$ ipython --no-banner

In [1]: import numpy as np

In [2]: from numpy import linalg as LA

In [3]: np.set_printoptions(suppress=True, linewidth=120)

In [4]: rnd = lambda a: np.round(a, 2) + 0

In [5]: m1 = np.load("mat.npy")

In [6]: m1
Out[6]: 
array([[0, 0, 0, 0],
       [0, 0, 1, 1],
       [0, 1, 0, 0],
       [0, 1, 0, 0]])

In [7]: # columns 2 and 3 are equal

In [8]: Uu, sig, VT = LA.svd(m1)

In [9]: np.argmax(sig[:-1] / (sig[1:] + 1e-6)) + 1
Out[9]: np.int64(2)

In [10]: M2 = Uu[:, :2] @ np.diag(sig[:2]) @ VT[:2]

In [11]: rnd(LA.norm(m1 - M2) / LA.norm(m1))
Out[11]: np.float64(0.0)

In [12]: LA.matrix_rank(M2)
Out[12]: np.int64(2)

In [13]: LA.matrix_rank(m1, rtol=0.05)
Out[13]: np.int64(2)

In [14]: rnd(np.abs(m1 - M2).max())
Out[14]: np.float64(0.0)

In [15]: J = np.load("data.npy")

In [16]: J
Out[16]: 
array([[ 1., -2.,  0.,  0.,  0.,  0.],
       [-2.,  2., -2.,  0.,  0.,  0.],
       [ 0., -2.,  0., -2.,  0.,  0.],
       [ 0.,  0., -2.,  1., -2.,  0.],
       [ 0.,  0.,  0., -2.,  0., -2.],
       [ 0.,  0.,  0.,  0., -2.,  0.]])

In [17]: M2 = J / LA.norm(J, axis=1, keepdims=True)

In [18]: G = M2 @ M2.T

In [19]: (np.abs(G) > 0.9).astype(int)
Out[19]: 
array([[1, 0, 0, 0, 0, 0],
       [0, 1, 0, 0, 0, 0],
       [0, 0, 1, 0, 0, 0],
       [0, 0, 0, 1, 0, 0],
       [0, 0, 0, 0, 1, 0],
       [0, 0, 0, 0, 0, 1]])

In [20]: rnd(LA.norm(M2, axis=1))
Out[20]: array([1., 1., 1., 1., 1., 1.])

In [21]: rnd(G[1])
Out[21]: array([-0.77,  1.  , -0.41,  0.38,  0.  ,  0.  ])

In [22]: (G - 2 * np.eye(6)).round(6).argmax(axis=1)
Out[22]: array([2, 3, 0, 5, 2, 3])

In [23]: np.argwhere(np.triu(np.abs(G) > 0.95, 1))
Out[23]: array([], shape=(0, 2), dtype=int64)

In [24]: rnd(np.degrees(np.arccos(np.clip(G[1, 0], -1, 1))))
Out[24]: np.float64(140.77)

In [25]: Q, R = LA.qr(J)

In [26]: rnd(Q.T @ Q)
Out[26]: 
array([[1., 0., 0., 0., 0., 0.],
       [0., 1., 0., 0., 0., 0.],
       [0., 0., 1., 0., 0., 0.],
       [0., 0., 0., 1., 0., 0.],
       [0., 0., 0., 0., 1., 0.],
       [0., 0., 0., 0., 0., 1.]])

In [27]: Q.shape, R.shape
Out[27]: ((6, 6), (6, 6))

In [28]: rng = np.random.default_rng(990496)

In [29]: lab = rng.permutation(6)

In [30]: M2 = J[:, lab] * rng.choice([-1, 1], 6)

In [31]: M2
Out[31]: 
array([[-0.,  1., -0.,  2.,  0., -0.],
       [ 2., -2., -0., -2.,  0., -0.],
       [-0.,  0., -0.,  2.,  0.,  2.],
       [ 2.,  0., -0., -0., -2., -1.],
       [-0.,  0.,  2., -0.,  0.,  2.],
       [-0.,  0., -0., -0., -2., -0.]])

In [32]: Uu, _, VT = LA.svd(J.T @ M2)

In [33]: rnd(LA.lstsq(J, M2)[0])
Out[33]: 
array([[ 0.,  1.,  0.,  0.,  0.,  0.],
       [ 0.,  0.,  0., -1.,  0.,  0.],
       [-1.,  0.,  0.,  0.,  0.,  0.],
       [ 0.,  0.,  0.,  0.,  0., -1.],
       [ 0.,  0.,  0.,  0.,  1.,  0.],
       [ 0.,  0., -1.,  0.,  0.,  0.]])

In [34]: W = np.array([[1, -1], [-2, -1], [2, 2], [1, -1], [-2, -2], [-1, 1]])

In [35]: beta = np.array([9, -5])

In [36]: act = np.maximum(M2 @ W + beta, 0)

In [37]: LA.matrix_rank(act)
Out[37]: np.int64(2)

In [38]: (act > 0).astype(int)
Out[38]: 
array([[1, 0],
       [1, 0],
       [1, 0],
       [1, 0],
       [1, 1],
       [1, 0]])

In [39]: rnd((act > 0).mean(axis=0))
Out[39]: array([1.  , 0.17])

In [40]: cent = np.array([[2, 1], [0, 2]])

In [41]: W @ cent
Out[41]: 
array([[ 2, -1],
       [-4, -4],
       [ 4,  6],
       [ 2, -1],
       [-4, -6],
       [-2,  1]])

In [42]: act @ cent
Out[42]: 
array([[18.,  9.],
       [26., 13.],
       [18.,  9.],
       [32., 16.],
       [22., 13.],
       [26., 13.]])

In [43]: (act @ cent).round(6).argmax(axis=1)
Out[43]: array([0, 0, 0, 0, 0, 0])

In [44]: K = np.array([[1.5, 0.1, -0.9],
    ...:     [0.8, -0.7, 0.4],
    ...:     [0.4, -0.6, -1.4],
    ...:     [0.2, -1.8, -1.6],
    ...:     [2.2, 0.1, -0.8],
    ...:     [0.8, 0.2, 0.0],
    ...:     [0.1, -0.9, -0.3]])

In [45]: K[:, 0] *= 20

In [46]: K
Out[46]: 
array([[30. ,  0.1, -0.9],
       [16. , -0.7,  0.4],
       [ 8. , -0.6, -1.4],
       [ 4. , -1.8, -1.6],
       [44. ,  0.1, -0.8],
       [16. ,  0.2,  0. ],
       [ 2. , -0.9, -0.3]])

In [47]: theta = np.radians(132)

In [48]: R = np.eye(3)

In [49]: R[2, 2] = R[0, 0] = np.cos(theta)

In [50]: R[2, 0], R[0, 2] = -np.sin(theta), np.sin(theta)

In [51]: rnd(R)
Out[51]: 
array([[-0.67,  0.  ,  0.74],
       [ 0.  ,  1.  ,  0.  ],
       [-0.74,  0.  , -0.67]])

In [52]: M2 = K @ R.T

In [53]: rnd(np.abs(M2 - K).max(axis=0))
Out[53]: array([74.04,  0.  , 31.36])

In [54]: rnd(LA.pinv(R))
Out[54]: 
array([[-0.67,  0.  , -0.74],
       [ 0.  ,  1.  ,  0.  ],
       [ 0.74,  0.  , -0.67]])

In [55]: R[:, 1] @ R[:, 2]
Out[55]: np.float64(0.0)

In [56]: rnd(R.T @ R)
Out[56]: 
array([[1., 0., 0.],
       [0., 1., 0.],
       [0., 0., 1.]])

In [57]: rnd(LA.norm(R, axis=0))
Out[57]: array([1., 1., 1.])

In [58]: M2 = np.c_[K[:, :1] @ np.array([[-1]]), np.array([3, 2, 1, 1, 3, 0, 1])]

In [59]: M2
Out[59]: 
array([[-30.,   3.],
       [-16.,   2.],
       [ -8.,   1.],
       [ -4.,   1.],
       [-44.,   3.],
       [-16.,   0.],
       [ -2.,   1.]])

In [60]: rnd(LA.norm(M2 - K @ LA.lstsq(K, M2)[0], axis=0))
Out[60]: array([0. , 1.5])

In [61]: rnd(LA.lstsq(K, M2[:, 0])[0])
Out[61]: array([-1.,  0.,  0.])

In [62]: rnd(LA.norm(LA.qr(K)[0].T @ M2, axis=0) ** 2 / ((M2 ** 2).sum(axis=0) + 1e-12))
Out[62]: array([1.  , 0.91])
